>>> import numpy as np
>>> import numpy.linalg as la
>>> np.set_printoptions(precision=2, suppress=True, linewidth=120, sign=" ")
>>> rd = lambda a: np.round(a, 2) + 0
>>> K = np.load("case0.npy")
>>> print(K)
[[ 1  1  0  0  0  3  1  2  0  3  1  0]
 [ 1  1  0  0  0  3  1  2  0  3  1  0]
 [-1 -1 -2 -2 -2  1 -1  0 -2  1 -1 -2]
 [ 0  0 -1 -1 -1  2  0  1 -1  2  0 -1]
 [ 1  1  0  0  0  3  1  2  0  3  1  0]
 [ 1  1  0  0  0  3  1  2  0  3  1  0]
 [ 0  0 -1 -1 -1  2  0  1 -1  2  0 -1]]
>>> U, sig, VT = la.svd(K)
>>> print(np.argmax(sig[:-1] / (sig[1:] + 1e-6)) + 1)
2
>>> print(rd(sig))
[ 11.06   5.98   0.     0.     0.     0.     0.  ]
>>> out = U[:, :2] @ np.diag(sig[:2]) @ VT[:2]
>>> print(rd(out))
[[ 1.  1.  0.  0.  0.  3.  1.  2.  0.  3.  1.  0.]
 [ 1.  1.  0.  0.  0.  3.  1.  2.  0.  3.  1.  0.]
 [-1. -1. -2. -2. -2.  1. -1.  0. -2.  1. -1. -2.]
 [ 0.  0. -1. -1. -1.  2.  0.  1. -1.  2.  0. -1.]
 [ 1.  1.  0.  0.  0.  3.  1.  2.  0.  3.  1.  0.]
 [ 1.  1.  0.  0.  0.  3.  1.  2.  0.  3.  1.  0.]
 [ 0.  0. -1. -1. -1.  2.  0.  1. -1.  2.  0. -1.]]
>>> print(la.matrix_rank(out))
2
>>> U, sig, VT = la.svd(K)
>>> vecs = VT[:(sig > 1e-8).sum()]
>>> rng = np.random.default_rng(13)
>>> x = K[2] + -2 * K[1] + rng.integers(2) * np.eye(12)[10]
>>> print(x)
[-3. -3. -2. -2. -2. -5. -3. -4. -2. -5. -2. -2.]
>>> print(rd(np.diag(vecs.T @ vecs)))
[ 0.08  0.08  0.15  0.15  0.15  0.37  0.08  0.15  0.15  0.37  0.08  0.15]
>>> print(np.unique(K.round(6), axis=0).shape)
(3, 12)
>>> print(np.allclose(K[:-1].T @ la.lstsq(K[:-1].T, K[-1])[0], K[-1]))
True
>>> print(rd(np.trace(la.pinv(K) @ K)))
2.0
>>> print(np.abs(np.diag(la.qr(K)[1])) > 1e-9)
[ True False  True False False False False]
>>> rk = la.matrix_rank(K)
>>> print(rk)
2
>>> ns = la.svd(K)[2][rk:].T
>>> print(np.allclose(K @ ns, 0))
True
>>> print(la.matrix_rank(K.T @ K), la.matrix_rank(K @ K.T))
2 2
>>> print([int(la.matrix_rank(np.delete(K, i, axis=0))) for i in range(7)])
[2, 2, 2, 2, 2, 2, 2]
>>> X = np.loadtxt("out18.csv", delimiter=",")
>>> print(X)
[[  4.37  -0.39   1.94  -0.09   2.65   2.45   2.49  -0.13   1.85]
 [  2.78   0.38  -2.14  -2.48   1.74   3.5    1.26   0.48  -0.44]
 [ -4.91   0.29  -3.23  -0.62  -2.66   0.13  -2.31  -0.13  -1.86]
 [ -6.81  -0.75  -0.75   2.84  -4.34  -5.38  -3.74  -0.1   -1.04]
 [  0.95  -0.77   0.57   1.52  -0.24  -4.23  -0.67   0.91   0.16]
 [-12.48  -0.42  -1.48   2.84  -6.54  -1.49  -4.69  -1.87  -1.2 ]
 [  7.07   2.71   2.49  -3.04   3.63  -3.03   2.09   1.3   -1.46]
 [ -2.59   0.13   1.53   1.06  -1.07   0.17  -0.39  -1.02   0.44]
 [ -1.3    0.86  -4.98  -2.32  -1.47  -3.02  -2.42   1.75  -3.5 ]
 [  4.03  -3.23   6.53   5.56   2.03  -0.8    2.64  -0.79   5.62]
 [  1.58   0.68   4.65   0.99   1.22  -0.73   1.47  -0.88   1.35]
 [  3.72   0.3    1.28  -0.24   1.61  -2.47   0.85   0.9    0.02]]
>>> cov = X.T @ X
>>> print(la.matrix_rank(cov))
4
>>> print(rd(la.eigvalsh(cov)[::-1]))
[ 578.47  197.38   97.11   22.93    0.      0.      0.      0.      0.  ]
>>> print(rd(np.diag(cov)))
[ 344.92   20.8   121.1    72.68  103.47   92.93   69.79   12.6    57.61]
>>> print(rd(np.trace(cov)), rd((X ** 2).sum()))
895.9 895.9
>>> print(la.cond(X) > 100)
True
>>> print(np.argsort(-la.norm(X, axis=0).round(6), kind="stable")[:3])
[ 0  2  4]
>>> print(rd(la.norm(X, 2) / la.norm(X)))
0.8
>>> print([round(float(x), 2) for x in la.svd(X, compute_uv=False)[:3]])
[24.05, 14.05, 9.85]
>>> def softmax(z):
...     e = np.exp(z - z.max(axis=-1, keepdims=True))
...     return e / e.sum(axis=-1, keepdims=True)
... 
>>> print(rd(softmax(X).sum(axis=1)))
[ 1.  1.  1.  1.  1.  1.  1.  1.  1.  1.  1.  1.]
>>> print(rd(softmax(10 * X[4])))
[ 0.    0.    0.    0.99  0.    0.    0.    0.    0.  ]
>>> print(rd(softmax(X[4])))
[ 0.18  0.03  0.12  0.32  0.05  0.    0.04  0.17  0.08]
>>> print(rd(softmax(X[4] + 3)))
[ 0.18  0.03  0.12  0.32  0.05  0.    0.04  0.17  0.08]
>>> scores = X @ X.T / np.sqrt(9)
>>> print(rd(softmax(scores + np.triu(np.full(scores.shape, -np.inf), 1))))
[[ 1.    0.    0.    0.    0.    0.    0.    0.    0.    0.    0.    0.  ]
 [ 0.02  0.98  0.    0.    0.    0.    0.    0.    0.    0.    0.    0.  ]
 [ 0.    0.    1.    0.    0.    0.    0.    0.    0.    0.    0.    0.  ]
 [ 0.    0.    0.    1.    0.    0.    0.    0.    0.    0.    0.    0.  ]
 [ 0.    0.    0.    0.55  0.45  0.    0.    0.    0.    0.    0.    0.  ]
 [ 0.    0.    0.    0.    0.    1.    0.    0.    0.    0.    0.    0.  ]
 [ 0.    0.    0.    0.    0.    0.    1.    0.    0.    0.    0.    0.  ]
 [ 0.    0.    0.    0.    0.    1.    0.    0.    0.    0.    0.    0.  ]
 [ 0.    0.    0.    0.    0.    0.    0.    0.    1.    0.    0.    0.  ]
 [ 0.    0.    0.    0.    0.    0.    0.    0.    0.    1.    0.    0.  ]
 [ 0.    0.    0.    0.    0.    0.    0.    0.    0.    1.    0.    0.  ]
 [ 0.    0.    0.    0.    0.    0.    1.    0.    0.    0.    0.    0.  ]]
>>> print(rd(softmax(scores)))
[[ 0.12  0.    0.    0.    0.    0.    0.02  0.    0.    0.86  0.    0.  ]
 [ 0.02  0.97  0.    0.    0.    0.    0.01  0.    0.    0.    0.    0.  ]
 [ 0.    0.    0.    0.    0.    1.    0.    0.    0.    0.    0.    0.  ]
 [ 0.    0.    0.    0.    0.    1.    0.    0.    0.    0.    0.    0.  ]
 [ 0.    0.    0.    0.47  0.38  0.    0.01  0.    0.    0.11  0.    0.02]
 [ 0.    0.    0.    0.    0.    1.    0.    0.    0.    0.    0.    0.  ]
 [ 0.    0.    0.    0.    0.    0.    1.    0.    0.    0.    0.    0.  ]
 [ 0.    0.    0.    0.    0.    1.    0.    0.    0.    0.    0.    0.  ]
 [ 0.    0.    0.    0.    0.    0.    0.    0.    1.    0.    0.    0.  ]
 [ 0.    0.    0.    0.    0.    0.    0.    0.    0.    1.    0.    0.  ]
 [ 0.    0.    0.    0.    0.    0.    0.    0.    0.    1.    0.    0.  ]
 [ 0.    0.    0.    0.    0.    0.    1.    0.    0.    0.    0.    0.  ]]
>>> U, sig, VT = la.svd(X)
>>> print(np.argmax(sig[:-1] / (sig[1:] + 1e-6)) + 1)
4
>>> out = U[:, :4] @ np.diag(sig[:4]) @ VT[:4]
>>> print(la.matrix_rank(out))
4
>>> print(rd(la.norm(X - out) / la.norm(X)))
0.0
>>> print(la.lstsq(X[:-1].T, X[-1])[2])
4
>>> print(rd(X @ la.pinv(X) @ X))
[[  4.37  -0.39   1.94  -0.09   2.65   2.45   2.49  -0.13   1.85]
 [  2.78   0.38  -2.14  -2.48   1.74   3.5    1.26   0.48  -0.44]
 [ -4.91   0.29  -3.23  -0.62  -2.66   0.13  -2.31  -0.13  -1.86]
 [ -6.81  -0.75  -0.75   2.84  -4.34  -5.38  -3.74  -0.1   -1.04]
 [  0.95  -0.77   0.57   1.52  -0.24  -4.23  -0.67   0.91   0.16]
 [-12.48  -0.42  -1.48   2.84  -6.54  -1.49  -4.69  -1.87  -1.2 ]
 [  7.07   2.71   2.49  -3.04   3.63  -3.03   2.09   1.3   -1.46]
 [ -2.59   0.13   1.53   1.06  -1.07   0.17  -0.39  -1.02   0.44]
 [ -1.3    0.86  -4.98  -2.32  -1.47  -3.02  -2.42   1.75  -3.5 ]
 [  4.03  -3.23   6.53   5.56   2.03  -0.8    2.64  -0.79   5.62]
 [  1.58   0.68   4.65   0.99   1.22  -0.73   1.47  -0.88   1.35]
 [  3.72   0.3    1.28  -0.24   1.61  -2.47   0.85   0.9    0.02]]
>>> print(np.abs(np.diag(la.qr(X)[1])) > 1e-9)
[ True  True  True  True False False False False False]
>>> print(rd(np.trace(la.pinv(X) @ X)))
4.0
>>> print(np.unique(X.round(6), axis=0).shape)
(12, 9)
>>> print(np.allclose(X[:-1].T @ la.lstsq(X[:-1].T, X[-1])[0], X[-1]))
True
>>> m1 = np.loadtxt("block12.csv", delimiter=",")
>>> print(rd(m1))
[[-0.22  0.31  0.03 -0.28  0.48  0.3  -0.51 -0.42 -0.06  0.11]
 [ 0.22 -0.21 -0.74  0.18  0.2   0.24 -0.25  0.16  0.28 -0.24]
 [ 0.15  0.34 -0.34 -0.12 -0.56  0.29  0.04 -0.22 -0.51 -0.15]
 [-0.3   0.06 -0.21 -0.6  -0.4  -0.14 -0.04  0.04  0.55  0.13]
 [-0.49 -0.35  0.14  0.44 -0.41  0.33 -0.36 -0.06  0.03  0.12]
 [-0.49  0.16 -0.09  0.19  0.14  0.08  0.51 -0.32  0.2  -0.52]
 [ 0.22  0.35  0.29  0.19 -0.21 -0.29 -0.47 -0.02  0.27 -0.53]
 [ 0.15 -0.67  0.06 -0.33 -0.03 -0.18 -0.08 -0.5  -0.13 -0.33]
 [ 0.04 -0.11  0.36 -0.36  0.03  0.6   0.06  0.47  0.01 -0.38]
 [-0.49 -0.03 -0.2  -0.12  0.11 -0.4  -0.23  0.43 -0.48 -0.26]]
>>> # columns are unit length and at right angles
>>> print(rd(m1[:, 9] @ m1[:, 3]))
0.0
>>> print(rd(la.pinv(m1)))
[[-0.22  0.22  0.15 -0.3  -0.49 -0.49  0.22  0.15  0.04 -0.49]
 [ 0.31 -0.21  0.34  0.06 -0.35  0.16  0.35 -0.67 -0.11 -0.03]
 [ 0.03 -0.74 -0.34 -0.21  0.14 -0.09  0.29  0.06  0.36 -0.2 ]
 [-0.28  0.18 -0.12 -0.6   0.44  0.19  0.19 -0.33 -0.36 -0.12]
 [ 0.48  0.2  -0.56 -0.4  -0.41  0.14 -0.21 -0.03  0.03  0.11]
 [ 0.3   0.24  0.29 -0.14  0.33  0.08 -0.29 -0.18  0.6  -0.4 ]
 [-0.51 -0.25  0.04 -0.04 -0.36  0.51 -0.47 -0.08  0.06 -0.23]
 [-0.42  0.16 -0.22  0.04 -0.06 -0.32 -0.02 -0.5   0.47  0.43]
 [-0.06  0.28 -0.51  0.55  0.03  0.2   0.27 -0.13  0.01 -0.48]
 [ 0.11 -0.24 -0.15  0.13  0.12 -0.52 -0.53 -0.33 -0.38 -0.26]]
>>> labels = rng.permutation(10)
>>> print(labels)
[ 6  1  5  0  4  7  2  8  3  9]
>>> out = m1[labels][:, labels]
>>> print(np.allclose(out, m1))
False
>>> print(rd(np.trace(out)))
-2.92
>>> arr = np.loadtxt("arr.csv", delimiter=",")
>>> print(arr)
[[ 0.  0.  0.  0.  0.  0.  0.  0.  3.  1.  7.]
 [ 0.  0.  0.  0.  0.  0.  0.  0.  3.  9.  2.]
 [ 0.  0.  0.  0.  0.  0.  0.  0.  9.  6.  1.]
 [ 0.  0.  0.  0.  0.  0.  0.  0.  0.  7.  6.]
 [ 0.  0.  0.  0.  0.  0.  0.  0.  0.  6.  7.]
 [ 0.  0.  0.  0.  0.  0.  0.  0.  7.  8.  5.]
 [ 0.  0.  0.  0.  0.  0.  0.  0.  1.  9.  0.]
 [ 0.  0.  0.  0.  0.  0.  0.  0.  9.  1.  6.]
 [ 3.  3.  9.  0.  0.  7.  1.  9.  0.  0.  0.]
 [ 1.  9.  6.  7.  6.  8.  9.  1.  0.  0.  0.]
 [ 7.  2.  1.  6.  7.  5.  0.  6.  0.  0.  0.]]
>>> rk = la.matrix_rank(arr)
>>> print(rk)
6
>>> ns = la.svd(arr)[2][rk:].T
>>> print(la.matrix_rank(arr.T @ arr), la.matrix_rank(arr @ arr.T))
6 6
>>> print([int(la.matrix_rank(np.delete(arr, i, axis=0))) for i in range(11)])
[6, 6, 6, 6, 6, 6, 6, 6, 5, 5, 5]
>>> print([int(la.matrix_rank(arr[:, :j + 1])) for j in range(11)])
[1, 2, 3, 3, 3, 3, 3, 3, 4, 5, 6]
>>> print(np.allclose(arr @ ns, 0))
True
>>> print([int(la.matrix_rank(arr[:i])) for i in range(1, len(arr) + 1)])
[1, 2, 3, 3, 3, 3, 3, 3, 4, 5, 6]
>>> f = np.array([3, 3])
>>> print(np.convolve(arr[0], f))
[  0.   0.   0.   0.   0.   0.   0.   0.   9.  12.  24.  21.]
>>> print(np.array([np.convolve(row, f, "same") for row in arr]))
[[  0.   0.   0.   0.   0.   0.   0.   0.   9.  12.  24.]
 [  0.   0.   0.   0.   0.   0.   0.   0.   9.  36.  33.]
 [  0.   0.   0.   0.   0.   0.   0.   0.  27.  45.  21.]
 [  0.   0.   0.   0.   0.   0.   0.   0.   0.  21.  39.]
 [  0.   0.   0.   0.   0.   0.   0.   0.   0.  18.  39.]
 [  0.   0.   0.   0.   0.   0.   0.   0.  21.  45.  39.]
 [  0.   0.   0.   0.   0.   0.   0.   0.   3.  30.  27.]
 [  0.   0.   0.   0.   0.   0.   0.   0.  27.  30.  21.]
 [  9.  18.  36.  27.   0.  21.  24.  30.  27.   0.   0.]
 [  3.  30.  45.  39.  39.  42.  51.  30.   3.   0.   0.]
 [ 21.  27.   9.  21.  39.  36.  15.  18.  18.   0.   0.]]
